$ python3 -q
>>> import numpy as np
>>> import numpy.linalg as la
>>> np.set_printoptions(precision=2, suppress=True, linewidth=200)
>>> tidy = lambda a: np.round(a, 2) + 0
>>> W0 = np.array([[1.0, 0.0, 0.0], [0.0, 1.0, 0.0], [0.0, 1.0, 6.0]])
>>> evals, evecs = la.eig(W0)
>>> evals
array([6., 1., 1.])
>>> tidy(np.sort(la.eigvals(W0.T)))
array([1., 1., 6.])
>>> (W0 - W0.T) / 2
array([[ 0. ,  0. ,  0. ],
       [ 0. ,  0. , -0.5],
       [ 0. ,  0.5,  0. ]])
>>> np.allclose(W0 @ W0.T, W0.T @ W0)
False
>>> np.allclose(W0, W0.T)
False
>>> tidy(la.det(W0))
np.float64(6.0)
>>> W0 @ W0
array([[ 1.,  0.,  0.],
       [ 0.,  1.,  0.],
       [ 0.,  7., 36.]])
>>> (W0 + W0.T) / 2
array([[1. , 0. , 0. ],
       [0. , 1. , 0.5],
       [0. , 0.5, 6. ]])
>>> tidy(la.matrix_power(W0, 3))
array([[  1.,   0.,   0.],
       [  0.,   1.,   0.],
       [  0.,  43., 216.]])
>>> tidy(np.sort(np.abs(la.eigvals(W0))))
array([1., 1., 6.])
>>> np.flatnonzero(la.matrix_power((W0 != 0) + (W0.T != 0) + np.eye(3), 3)[1])
array([1, 2])
>>> tidy(la.det(W0))
np.float64(6.0)
>>> W0 @ W0
array([[ 1.,  0.,  0.],
       [ 0.,  1.,  0.],
       [ 0.,  7., 36.]])
>>> W1 = np.array([[-2, -2, 1, -1, -1, 2], [-2, 3, -2, 3, 3, 2], [2, 3, -2, 0, -2, 3]])
>>> coef = np.array([2, 2, -1, -3, -3, 3])
>>> act = np.maximum(W0 @ W1 + coef, 0)
>>> la.matrix_rank(act)
np.int64(3)
>>> cent = np.array([[1, -5, 5],
...     [-5, 0, 1],
...     [-2, 2, -5],
...     [3, -5, 2],
...     [-5, -3, -2],
...     [1, 2, -1]])
>>> act @ cent
array([[  5.,  10.,  -5.],
       [-20.,  10.,   0.],
       [-80., -14.,  60.]])
>>> (act @ cent).round(6).argmax(axis=1)
array([1, 1, 2])
>>> ang = np.deg2rad(15)
>>> feats = np.eye(3)
>>> feats[np.ix_([1, 0], [1, 0])] = [[np.cos(ang), -np.sin(ang)], [np.sin(ang), np.cos(ang)]]
>>> tidy(feats)
array([[ 0.97,  0.26,  0.  ],
       [-0.26,  0.97,  0.  ],
       [ 0.  ,  0.  ,  1.  ]])
>>> # splits into 2 blocks
>>> A2 = np.array([[0, -1], [-2, -2], [-1, -2]])
>>> tidy(feats @ A2)
array([[-0.52, -1.48],
       [-1.93, -1.67],
       [-1.  , -2.  ]])
>>> tidy(np.einsum("ij->j", feats))
array([0.71, 1.22, 1.  ])
>>> la.matrix_rank(feats @ A2)
np.int64(2)
>>> gram = feats.T @ feats
>>> tidy(gram)
array([[1., 0., 0.],
       [0., 1., 0.],
       [0., 0., 1.]])
>>> la.matrix_rank(gram)
np.int64(3)
>>> P = np.triu(np.array([[2, -2, -2], [0, 3, 2], [1, -2, 0]]), 1) + np.eye(3)
>>> A2 = P @ feats @ la.inv(P)
>>> tidy(np.trace(A2)), tidy(np.trace(feats))
(np.float64(2.93), np.float64(2.93))
>>> tidy(A2)
array([[ 1.48,  1.29, -1.62],
       [-0.26,  0.45,  0.59],
       [ 0.  ,  0.  ,  1.  ]])
>>> tidy(la.matrix_power(feats, 3))
array([[ 0.71,  0.71,  0.  ],
       [-0.71,  0.71,  0.  ],
       [ 0.  ,  0.  ,  1.  ]])
>>> tidy(np.abs(la.eigvals(feats)).max())
np.float64(1.0)
>>> tidy((feats - feats.T) / 2)
array([[ 0.  ,  0.26,  0.  ],
       [-0.26,  0.  ,  0.  ],
       [ 0.  ,  0.  ,  0.  ]])
>>> la.determinant(feats)
Traceback (most recent call last):
  File "<python-input-45>", line 1, in <module>
    la.determinant(feats)
    ^^^^^^^^^^^^^^
AttributeError: module 'numpy.linalg' has no attribute 'determinant'
>>> M = np.array([[1, 0, 0, 0, 0, 0],
...     [0, 1, 0, 0, 0, 0],
...     [0, 2, 1, 0, 0, 0],
...     [2, 2, -1, 1, 0, 0],
...     [-2, -2, 0, -2, 1, 0],
...     [1, -1, -2, 0, -2, 1]])
>>> W0 @ W0
array([[ 1.,  0.,  0.],
       [ 0.,  1.,  0.],
       [ 0.,  7., 36.]])
>>> tidy(la.matrix_power(W0 - np.diag(np.diag(W0)), 3))
array([[0., 0., 0.],
       [0., 0., 0.],
       [0., 0., 0.]])
>>> np.prod(np.diag(W0)), tidy(la.det(W0))
(np.float64(6.0), np.float64(6.0))
>>> left, sv, Vh = la.svd(M)
>>> tidy(sv)
array([4.9 , 3.65, 1.33, 1.19, 0.69, 0.05])
>>> np.argmax(sv[:-1] / (sv[1:] + 1e-6)) + 1
np.int64(5)
>>> A2 = left[:, :5] @ np.diag(sv[:5]) @ Vh[:5]
>>> la.matrix_rank(M, rtol=0.05)
np.int64(5)
>>> tidy(la.norm(M - A2) / la.norm(M))
np.float64(0.01)
>>> [int(la.matrix_rank(la.matrix_power(M, p))) for p in range(1, 7)]
[6, 6, 6, 6, 6, 6]
>>> la.matrix_rank(M - M[0, 0] * np.eye(6))
np.int64(4)
>>> arr = np.array([[-6, 0, -1, -5, -5],
...     [0, 0, -1, -2, 2],
...     [-1, -1, -2, -3, 0],
...     [-5, -2, -3, -2, 3],
...     [-5, 2, 0, 3, -2]])
>>> evals, evecs = la.eigh(arr)
>>> vec = np.array([2, 0, -2, 1, -1])
>>> vec @ arr @ vec
np.int64(-22)
>>> (np.sign(evecs[:, -1].round(6)) == np.sign(evecs[0, -1].round(6))).astype(int)
array([1, 0, 1, 0, 0])
>>> vec @ arr @ vec / (vec @ vec), tidy(evals[0]), tidy(evals[-1])
(np.float64(-2.2), np.float64(-10.9), np.float64(5.62))
>>> evals, evecs = la.eigh(arr)
>>> tidy(la.eigvalsh(arr + 2 * np.eye(5)))
array([-8.9 , -5.16,  1.16,  3.28,  7.62])
>>> tidy(np.abs(evecs[:, -1]))
array([0.5 , 0.02, 0.18, 0.62, 0.58])
>>> tidy(evecs.T @ evecs)
array([[1., 0., 0., 0., 0.],
       [0., 1., 0., 0., 0.],
       [0., 0., 1., 0., 0.],
       [0., 0., 0., 1., 0.],
       [0., 0., 0., 0., 1.]])
>>> (evals > 1e-8).sum(), (evals < -1e-8).sum()
(np.int64(2), np.int64(3))
>>> np.unique(evals.round(6) + 0, return_counts=True)[1]
array([1, 1, 1, 1, 1])
>>> np.abs(evecs[:, -1]).round(6).argmax()
np.int64(3)
>>> evals, evecs = la.eig(arr)
>>> tidy(np.prod(evals))
np.float64(-472.0)
>>> A2 = arr[0, 0] * arr[1:] - np.outer(arr[1:, 0], arr[0])
>>> A2
array([[  0,   0,   6,  12, -12],
       [  0,   6,  11,  13,  -5],
       [  0,  12,  13, -13, -43],
       [  0, -12,  -5, -43, -13]])
>>> np.flatnonzero(~A2.round(6).any(axis=1))
array([], dtype=int64)
>>> la.matrix_rank(A2), la.matrix_rank(arr)
(np.int64(4), np.int64(5))
>>> tidy(arr[:, 0] / arr[0, 0])
array([1.  , 0.  , 0.17, 0.83, 0.83])
>>> A2 = arr / np.sqrt((arr ** 2).mean(axis=1, keepdims=True))
>>> la.matrix_rank(arr - arr.mean(axis=1, keepdims=True))
np.int64(4)
>>> tidy(la.norm(A2, axis=1))
array([2.24, 2.24, 2.24, 2.24, 2.24])
>>> tidy(A2[4])
array([-1.73,  0.69,  0.  ,  1.04, -0.69])
>>> F = np.loadtxt("layer9.csv", delimiter=",")
>>> F
array([[ 2., -2.],
       [-2.,  2.]])
>>> # rows and columns are dependent
>>> def softmax(z):
...     e = np.exp(z - z.max(axis=-1, keepdims=True))
...     return e / e.sum(axis=-1, keepdims=True)
... 
>>> softmax(F).sum(axis=1)
array([1., 1.])
>>> tidy(softmax(F[1]))
array([0.02, 0.98])
>>> tidy(softmax(10 * F[1]))
array([0., 1.])
>>> S = F @ F.T / np.sqrt(2)
>>> tidy(softmax(S))
array([[1., 0.],
       [0., 1.]])
>>> softmax(S).round(6).argmax(axis=1)
array([0, 1])
>>> np.kron(np.eye(2, dtype=int), F)
array([[ 2., -2.,  0., -0.],
       [-2.,  2., -0.,  0.],
       [ 0., -0.,  2., -2.],
       [-0.,  0., -2.,  2.]])
>>> tidy(la.det(F[::-1]))
np.float64(0.0)
>>> tidy(np.poly(F))
array([ 1., -4.,  0.])
>>> np.einsum("ij,ji->", F, F)
np.float64(16.0)
>>> evals, evecs = la.eigh(F)
>>> vec = np.array([4, 5])
>>> vec @ F @ vec
np.float64(2.0)
>>> tidy(la.eigvalsh(F[1:, 1:]))
array([2.])
>>> tidy(evecs * np.abs(evals) @ evecs.T)
array([[ 2., -2.],
       [-2.,  2.]])
>>> tidy(vec @ F @ vec / (vec @ vec)), evals[0], evals[-1]
(np.float64(0.05), np.float64(0.0), np.float64(4.0))
>>> la.cond(F) > 100
np.True_
>>> [round(float(x), 2) for x in la.svd(F, compute_uv=False)[:3]]
[4.0, 0.0]
>>> A2 = np.array([[-2, 0], [-2, -1]])
>>> cent = np.kron(A2, F)
>>> tidy(la.norm(cent, 2)), tidy(la.norm(A2, 2) * la.norm(F, 2))
(np.float64(11.68), np.float64(11.68))
>>> A = np.loadtxt("out10.csv", delimiter=",")
>>> A
array([[ 1.,  1.,  1.,  1.,  1.,  1.,  1.,  1.],
       [ 1., -1.,  1., -1.,  1., -1.,  1., -1.],
       [ 1.,  1.,  1.,  1., -1., -1., -1., -1.],
       [ 1.,  1., -1., -1., -1., -1.,  1.,  1.],
       [ 1., -1., -1.,  1., -1.,  1.,  1., -1.],
       [ 1.,  1., -1., -1.,  1.,  1., -1., -1.]])
>>> r0, r1 = A[3], A[2]
>>> r0 @ r1
np.float64(0.0)
>>> r0 @ r0
np.float64(8.0)
>>> p = (r0 @ r1) / (r0 @ r0) * r0
>>> tidy(la.norm(r0 + r1) ** 2 + la.norm(r0 - r1) ** 2)
np.float64(32.0)
>>> r1 - p
array([ 1.,  1.,  1.,  1., -1., -1., -1., -1.])
>>> (r1 - p) @ r0
np.float64(0.0)
>>> left, sv, Vh = la.svd(A, full_matrices=False)
>>> tidy(np.sqrt((sv ** 2).sum())), tidy(la.norm(A))
(np.float64(6.93), np.float64(6.93))
>>> np.allclose(left * sv @ Vh, A)
True
>>> tidy(Vh @ Vh.T)
array([[1., 0., 0., 0., 0., 0.],
       [0., 1., 0., 0., 0., 0.],
       [0., 0., 1., 0., 0., 0.],
       [0., 0., 0., 1., 0., 0.],
       [0., 0., 0., 0., 1., 0.],
       [0., 0., 0., 0., 0., 1.]])
>>> tidy(left.T @ A @ Vh.T)
array([[2.83, 0.  , 0.  , 0.  , 0.  , 0.  ],
       [0.  , 2.83, 0.  , 0.  , 0.  , 0.  ],
       [0.  , 0.  , 2.83, 0.  , 0.  , 0.  ],
       [0.  , 0.  , 0.  , 2.83, 0.  , 0.  ],
       [0.  , 0.  , 0.  , 0.  , 2.83, 0.  ],
       [0.  , 0.  , 0.  , 0.  , 0.  , 2.83]])
>>> left.shape, sv.shape, Vh.shape
((6, 6), (6,), (6, 8))
>>> tidy(left.T @ left)
array([[1., 0., 0., 0., 0., 0.],
       [0., 1., 0., 0., 0., 0.],
       [0., 0., 1., 0., 0., 0.],
       [0., 0., 0., 1., 0., 0.],
       [0., 0., 0., 0., 1., 0.],
       [0., 0., 0., 0., 0., 1.]])
>>> tidy(np.cumsum(sv ** 2) / np.sum(sv ** 2))
array([0.17, 0.33, 0.5 , 0.67, 0.83, 1.  ])
>>> r0 = np.array([2, 1])
>>> np.correlate(A[4], A[3], "full")
array([ 1.,  0., -3.,  0.,  1.,  0.,  5.,  0., -5.,  0., -1.,  0.,  3.,  0., -1.])
>>> np.array([np.convolve(row, r0, "same") for row in A])
array([[ 2.,  3.,  3.,  3.,  3.,  3.,  3.,  3.],
       [ 2., -1.,  1., -1.,  1., -1.,  1., -1.],
       [ 2.,  3.,  3.,  3., -1., -3., -3., -3.],
       [ 2.,  3., -1., -3., -3., -3.,  1.,  3.],
       [ 2., -1., -3.,  1., -1.,  1.,  3., -1.],
       [ 2.,  3., -1., -3.,  1.,  3., -1., -3.]])
>>> A.sum(axis=1)
array([8., 0., 0., 0., 0., 0.])
>>> la.rank(A)
Traceback (most recent call last):
  File "<python-input-128>", line 1, in <module>
    la.rank(A)
    ^^^^^^^
AttributeError: module 'numpy.linalg' has no attribute 'rank'
>>> np.abs(A).max()
np.float64(1.0)
>>> np.count_nonzero(A)
np.int64(48)
>>> A[:, 8]
Traceback (most recent call last):
  File "<python-input-131>", line 1, in <module>
    A[:, 8]
    ~^^^^^^
IndexError: index 8 is out of bounds for axis 1 with size 8
>>> np.diff(A, axis=0)
array([[ 0., -2.,  0., -2.,  0., -2.,  0., -2.],
       [ 0.,  2.,  0.,  2., -2.,  0., -2.,  0.],
       [ 0.,  0., -2., -2.,  0.,  0.,  2.,  2.],
       [ 0., -2.,  0.,  2.,  0.,  2.,  0., -2.],
       [ 0.,  2.,  0., -2.,  2.,  0., -2.,  0.]])
>>> tidy(A.mean(axis=0))
array([ 1.  ,  0.33,  0.  ,  0.  ,  0.  ,  0.  ,  0.33, -0.33])
>>> np.unravel_index(np.abs(A).argmax(), A.shape)
(np.int64(0), np.int64(0))
>>> A.sum(axis=0)
array([ 6.,  2.,  0.,  0.,  0.,  0.,  2., -2.])
>>> tidy(la.svd(A, compute_uv=False))
array([2.83, 2.83, 2.83, 2.83, 2.83, 2.83])
>>> K = np.array([[-4, 0, 0, 0], [3, -5, 0, 0], [0, 0, -4, 0], [0, 0, 3, -5]])
>>> A2 = la.inv(K)
>>> (np.abs(A2) > 1e-9).astype(int)
array([[1, 0, 0, 0],
       [1, 1, 0, 0],
       [0, 0, 1, 0],
       [0, 0, 1, 1]])
>>> np.allclose(A2, K.T)
False
>>> tidy(K @ A2)
array([[1., 0., 0., 0.],
       [0., 1., 0., 0.],
       [0., 0., 1., 0.],
       [0., 0., 0., 1.]])
>>> tidy(la.det(K) * la.det(A2))
np.float64(1.0)
>>> tidy(la.slogdet(K)[0])
np.float64(1.0)
>>> vec = np.array([0, 0, -2, 1])
>>> y = K @ vec
>>> y
array([  0,   0,   8, -11])
>>> tidy(la.solve(K, -1 * y))
array([ 0.,  0.,  2., -1.])
>>> tidy(la.solve(K, y + K[:, 0]))
array([ 1.,  0., -2.,  1.])
>>> tidy(la.solve(K, K[:, 3]))
array([0., 0., 0., 1.])
>>> tidy(la.solve(K.T, K[3]))
array([0., 0., 0., 1.])
>>> A2 = K / np.sqrt((K ** 2).mean(axis=1, keepdims=True))
>>> A2[0]
array([-2.,  0.,  0.,  0.])
>>> tidy(la.norm(K, axis=1))
array([4.  , 5.83, 4.  , 5.83])
>>> tidy(la.norm(K, 2))
np.float64(6.32)
>>> K[2] @ K[0]
np.int64(0)
>>> tidy(la.norm(K[2], 1)), tidy(la.norm(K[2], np.inf))
(np.float64(4.0), np.float64(4.0))
>>> tidy(la.norm(K, 1)), tidy(la.norm(K, np.inf))
(np.float64(7.0), np.float64(8.0))
>>> gram = K.T @ K
>>> (K @ K.T).shape
(4, 4)
>>> E = np.diag(np.array([1, 0, 0, 1, 4])) + -3 * np.eye(5, k=1) + -3 * np.eye(5, k=-1)
>>> E
array([[ 1., -3.,  0.,  0.,  0.],
       [-3.,  0., -3.,  0.,  0.],
       [ 0., -3.,  0., -3.,  0.],
       [ 0.,  0., -3.,  1., -3.],
       [ 0.,  0.,  0., -3.,  4.]])
>>> # symmetric, so the eigenvalues are real
>>> tidy(feats @ feats.T)
array([[1., 0., 0.],
       [0., 1., 0.],
       [0., 0., 1.]])
>>> tidy(la.pinv(feats))
array([[ 0.97, -0.26,  0.  ],
       [ 0.26,  0.97,  0.  ],
       [ 0.  ,  0.  ,  1.  ]])
>>> tidy(la.svd(feats, compute_uv=False))
array([1., 1., 1.])
>>> evals, evecs = la.eigh(E)
>>> vec = np.array([4, 6, 9, 1, 2])
>>> tidy(evecs * np.maximum(evals, 0) @ evecs.T)
array([[ 1.9 , -1.73,  0.69,  0.04, -0.08],
       [-1.73,  2.02, -1.46,  0.61,  0.12],
       [ 0.69, -1.46,  1.93, -1.58,  0.53],
       [ 0.04,  0.61, -1.58,  2.38, -2.41],
       [-0.08,  0.12,  0.53, -2.41,  4.26]])
>>> np.abs(E).sum(axis=1).max(), tidy(np.abs(evals).max())
(np.float64(7.0), np.float64(6.51))
>>> W1 = np.array([[2, 2, -1, 2, 2],
...     [-3, -2, 1, -3, -1],
...     [-3, 1, -3, 0, 3],
...     [0, 1, 3, -1, -2],
...     [0, 0, 0, 0, -1]])
>>> coef = np.array([3, 3, 3, -4, 5])
>>> act = np.maximum(E @ W1 + coef, 0)
>>> act
array([[14., 11.,  0.,  7., 10.],
       [ 6.,  0., 15.,  0.,  0.],
       [12.,  6.,  0.,  8., 14.],
       [12.,  1., 15.,  0.,  0.],
       [ 3.,  0.,  0.,  0.,  7.]])
>>> la.matrix_rank(act)
np.int64(5)
>>> cent = np.array([[-3, 3, 3], [-3, -2, -1], [3, 1, 3], [3, -1, 1], [0, 0, -3]])
>>> (act @ cent).round(6).argmax(axis=1)
array([1, 2, 1, 2, 1])
